In [1]: import numpy as np

In [2]: import numpy.linalg as la

In [3]: np.set_printoptions(precision=2, suppress=True, linewidth=120)

In [4]: W0 = np.load("sample3.npy")

In [5]: print(W0)
[[ 5.3  4.  -2.   1.  -1.  -3.   0.  -4.   0. ]
 [-2.   5.3  0.   5.  -1.  -3.   4.   1.  -5. ]
 [ 3.   3.  -1.7 -4.   2.   3.  -2.  -1.  -4. ]
 [-4.   3.   0.   1.3 -2.  -3.   0.  -1.   0. ]
 [-1.   1.   5.  -2.  -4.7 -4.  -2.  -1.   5. ]
 [ 2.   1.  -1.  -3.   3.  -1.7  4.   3.  -1. ]
 [ 1.   1.  -1.   4.  -1.  -2.  -0.7 -2.  -3. ]
 [ 5.  -4.   3.  -4.  -3.   0.   0.   3.3 -3. ]
 [ 5.   4.  -2.   1.  -1.  -3.   0.  -4.   0.3]]

In [6]: print(round(float(la.norm(W0, 2) / la.norm(W0)), 2))
0.57

In [7]: print([round(float(x), 2) for x in la.svd(W0, compute_uv=False)[:3]])
[14.44, 12.41, 11.35]

In [8]: left, sigma, Vh = la.svd(W0, full_matrices=False)

In [9]: print(np.round(sigma / sigma[0], 2) + 0)
[1.   0.86 0.79 0.61 0.46 0.4  0.14 0.08 0.  ]

In [10]: print((sigma > 1e-8).sum())
9

In [11]: print(np.abs(Vh[0]))
[0.07 0.62 0.23 0.47 0.08 0.39 0.13 0.36 0.19]

In [12]: left, sigma, Vh = la.svd(W0)

In [13]: print(np.argmax(sigma[:-1] / (sigma[1:] + 1e-6)) + 1)
8

In [14]: M2 = left[:, :8] @ np.diag(sigma[:8]) @ Vh[:8]

In [15]: print(M2.round(2) + 0)
[[ 5.3   4.   -2.    1.   -1.   -3.    0.   -3.99  0.  ]
 [-2.    5.3   0.    5.   -1.   -3.    4.    1.   -5.  ]
 [ 3.    3.   -1.7  -4.    2.    3.   -2.   -1.   -4.  ]
 [-4.    3.    0.    1.3  -2.   -3.    0.   -1.    0.  ]
 [-1.    1.    5.   -2.   -4.7  -4.   -2.   -1.    5.  ]
 [ 2.    1.   -1.   -3.    3.   -1.7   4.    3.   -1.  ]
 [ 1.    1.   -1.    4.   -1.   -2.   -0.7  -2.   -3.  ]
 [ 5.   -4.    3.   -4.   -3.    0.    0.    3.3  -3.  ]
 [ 5.    4.   -2.    1.   -1.   -3.    0.   -4.01  0.3 ]]

In [16]: print(round(float(la.det(W0)), 2))
21283.3

In [17]: K = np.load("out15.npy")

In [18]: print(K)
[[-4 -2 -6 -4 -1 -2 -1]
 [-2  0 -6  1  4  0  3]
 [-6 -6 -4 -3 -3 -3  1]
 [-4  1 -3 -6  0 -3  3]
 [-1  4 -3  0  6  2 -4]
 [-2  0 -3 -3  2 -6  0]
 [-1  3  1  3 -4  0 -4]]

In [19]: rng = np.random.default_rng(5)

In [20]: lab = rng.permutation(7)

In [21]: print(lab)
[1 4 2 3 6 5 0]

In [22]: M2 = K[lab][:, lab]

In [23]: print(M2)
[[ 0  4 -6  1  3  0 -2]
 [ 4  6 -3  0 -4  2 -1]
 [-6 -3 -4 -3  1 -3 -6]
 [ 1  0 -3 -6  3 -3 -4]
 [ 3 -4  1  3 -4  0 -1]
 [ 0  2 -3 -3  0 -6 -2]
 [-2 -1 -6 -4 -1 -2 -4]]

In [24]: print(np.diag(M2))
[ 0  6 -4 -6 -4 -6 -4]

In [25]: print((K + K.T) / 2)
[[-4. -2. -6. -4. -1. -2. -1.]
 [-2.  0. -6.  1.  4.  0.  3.]
 [-6. -6. -4. -3. -3. -3.  1.]
 [-4.  1. -3. -6.  0. -3.  3.]
 [-1.  4. -3.  0.  6.  2. -4.]
 [-2.  0. -3. -3.  2. -6.  0.]
 [-1.  3.  1.  3. -4.  0. -4.]]

In [26]: print([round(float(la.det(K[:i, :i])), 2) + 0 for i in range(1, 8)])
[-4.0, -4.0, 16.0, 400.0, -36.0, -1945.0, 258034.0]

In [27]: print(round(la.eigvalsh(K).min(), 2))
-16.86

In [28]: print(np.all(la.eigvalsh(K) > 0))
False

In [29]: f = np.array([0, 1])

In [30]: print(np.convolve(W0[8], f))
[ 0.   5.   4.  -2.   1.  -1.  -3.   0.  -4.   0.3]

In [31]: print(np.polyval(f, W0[8]))
[1. 1. 1. 1. 1. 1. 1. 1. 1.]

In [32]: vals, evecs = la.eigvalsh(K)
---------------------------------------------------------------------------
ValueError                                Traceback (most recent call last)
Cell In[32], line 1
----> 1 vals, evecs = la.eigvalsh(K)

ValueError: too many values to unpack (expected 2)

In [33]: vals, evecs = la.eigh(K)

In [34]: print(la.eigvalsh(K @ K))
[  3.53  14.99  16.29  39.52  57.03 120.52 284.12]

In [35]: print((vals > 1e-8).sum(), (vals < -1e-8).sum())
3 4

In [36]: ang = rng.uniform(0, 2 * np.pi, 14)

In [37]: O, _ = la.qr(np.array([[-1.0, -0.7],
    ...:     [0.1, -2.3],
    ...:     [-1.4, 1.8],
    ...:     [-0.9, 1.0],
    ...:     [-0.9, -2.4],
    ...:     [-0.7, -1.1],
    ...:     [-0.3, 0.8],
    ...:     [-1.2, -2.1]]))

In [38]: arr = 10 * np.c_[np.cos(ang), np.sin(ang)] @ O.T

In [39]: print(arr)
[[-3.93 -1.32 -3.49 -2.36 -4.81 -3.19 -0.45 -5.62]
 [ 2.37 -3.68  7.35  4.5  -0.43  0.78  2.18  1.02]
 [ 2.84 -3.08  7.26  4.48  0.47  1.27  2.04  1.92]
 [-3.95 -1.05 -3.84 -2.56 -4.63 -3.14 -0.57 -5.51]
 [-3.94 -1.16 -3.7  -2.48 -4.71 -3.16 -0.52 -5.56]
 [-3.89  0.42 -5.47 -3.52 -3.48 -2.71 -1.18 -4.65]
 [ 2.87  3.91 -0.91 -0.3   5.72  3.09 -0.93  5.68]
 [-1.15 -5.    4.39  2.48 -4.86 -2.12  1.83 -4.1 ]
 [ 3.26 -2.37  6.96  4.34  1.41  1.76  1.85  2.83]
 [-3.71  1.2  -6.17 -3.91 -2.72 -2.39 -1.47 -4.01]
 [-2.65  3.35 -7.32 -4.5  -0.08 -1.06 -2.11 -1.54]
 [-1.53  4.42 -7.14 -4.31  1.81  0.03 -2.28  0.44]
 [ 2.55 -3.47  7.34  4.5  -0.11  0.96  2.13  1.35]
 [ 3.85 -0.61  5.66  3.62  3.3   2.64  1.25  4.5 ]]

In [40]: M2 = arr / la.norm(arr, axis=1, keepdims=True)

In [41]: gram = M2 @ M2.T

In [42]: print(la.norm(M2, axis=1))
[1. 1. 1. 1. 1. 1. 1. 1. 1. 1. 1. 1. 1. 1.]

In [43]: print(gram[7])
[ 0.42  0.59  0.46  0.37  0.39  0.09 -0.87  1.    0.31 -0.06 -0.52 -0.77  0.55 -0.05]

In [44]: print(np.argwhere(np.triu(np.abs(gram) > 0.95, 1)))
[[ 0  3]
 [ 0  4]
 [ 1  2]
 [ 1 10]
 [ 1 11]
 [ 1 12]
 [ 2  8]
 [ 2 10]
 [ 2 12]
 [ 3  4]
 [ 3  5]
 [ 4  5]
 [ 5  9]
 [ 5 13]
 [ 8  9]
 [ 8 10]
 [ 8 12]
 [ 9 13]
 [10 12]
 [11 12]]

In [45]: print((gram - 2 * np.eye(14)).round(6).argmax(axis=1))
[ 4 12 12  4  3  9 13  1  2  5 11 10  1  8]
